$ python -q
>>> import numpy as np
>>> np.set_printoptions(precision=1, suppress=True, linewidth=120)
>>> E = np.load("dump.npy")
>>> E
array([[2, 0, 0],
       [0, 1, 0],
       [2, 0, 0]])
>>> # rows 0 and 2 are equal
>>> x0 = np.array([2, 3, 3])
>>> h = np.maximum(E @ x0, 0)
>>> np.maximum(E @ x0, 0) - np.maximum(-E @ x0, 0)
array([4, 3, 4])
>>> np.maximum(E @ (3 * x0), 0)
array([12,  9, 12])
>>> np.flatnonzero(h > 1e-9)
array([0, 1, 2])
>>> B = np.array([[1, 1], [1, -1]])
>>> rng = np.random.default_rng(487482)
>>> K = np.kron(B, np.kron(B, B))[rng.permutation(8)][:4]
>>> K
array([[ 1,  1,  1,  1,  1,  1,  1,  1],
       [ 1,  1, -1, -1, -1, -1,  1,  1],
       [ 1,  1,  1,  1, -1, -1, -1, -1],
       [ 1, -1, -1,  1, -1,  1,  1, -1]])
>>> x0 = np.array([0, 3, 0, -3, 0, -2, 2, 2])
>>> K @ (2 * x0)
array([  4,  24,  -4, -16])
>>> (K @ x0).argmax()
np.int64(1)
>>> (K * x0).sum(axis=1)
array([ 2, 12, -2, -8])
>>> K @ x0
array([ 2, 12, -2, -8])
>>> K @ np.ones(8)
array([8., 0., 0., 0.])
>>> B = K + rng.integers(-2, 3, (4, 3)) @ rng.integers(-2, 3, (3, 8))
>>> B
array([[ 2,  2,  0,  2, -2,  3,  0,  4],
       [ 1,  3,  2, -1, -1, -2,  1, -4],
       [ 3, -1, -1, -3, -1, -1, -3,  3],
       [-2, -6, -4,  1,  5, -1,  4,  1]])
>>> np.round(np.linalg.svd(B - K, compute_uv=False), 1) + 0
array([10.8,  8.7,  4.4,  0. ])
>>> np.abs(B - K).sum(axis=1)
array([13, 11, 16, 24])
>>> J = np.array([[1, 3, 2, 6], [3, 3, 6, 6], [0, 0, 1, 3], [0, 0, 3, 3]])
>>> J
array([[1, 3, 2, 6],
       [3, 3, 6, 6],
       [0, 0, 1, 3],
       [0, 0, 3, 3]])
>>> B = np.array([[0, 0], [-1, 1], [0, 2], [0, 1]])
>>> np.vstack([J, B.T]).shape
(6, 4)
>>> np.einsum("ik,kj->ij", J, B)
array([[-3, 13],
       [-3, 21],
       [ 0,  5],
       [ 0,  9]])
>>> np.einsum("ij,ij->i", J, J)
array([50, 90, 10, 18])
>>> B.T @ J.T
array([[-3, -3,  0,  0],
       [13, 21,  5,  9]])
>>> W0 = np.array([[1, 0, 0, 0, 0],
...     [0, 1, 0, 0, 0],
...     [0, 0, 1, 0, 0],
...     [0, 3, 3, 1, 0],
...     [0, 1, 2, 2, 1]])
>>> W0
array([[1, 0, 0, 0, 0],
       [0, 1, 0, 0, 0],
       [0, 0, 1, 0, 0],
       [0, 3, 3, 1, 0],
       [0, 1, 2, 2, 1]])
>>> W0 @ W0
array([[ 1,  0,  0,  0,  0],
       [ 0,  1,  0,  0,  0],
       [ 0,  0,  1,  0,  0],
       [ 0,  6,  6,  1,  0],
       [ 0,  8, 10,  4,  1]])
>>> (np.linalg.matrix_power((W0 != 0) + (W0.T != 0) + np.eye(5), 5) > 0).astype(int)
array([[1, 0, 0, 0, 0],
       [0, 1, 1, 1, 1],
       [0, 1, 1, 1, 1],
       [0, 1, 1, 1, 1],
       [0, 1, 1, 1, 1]])
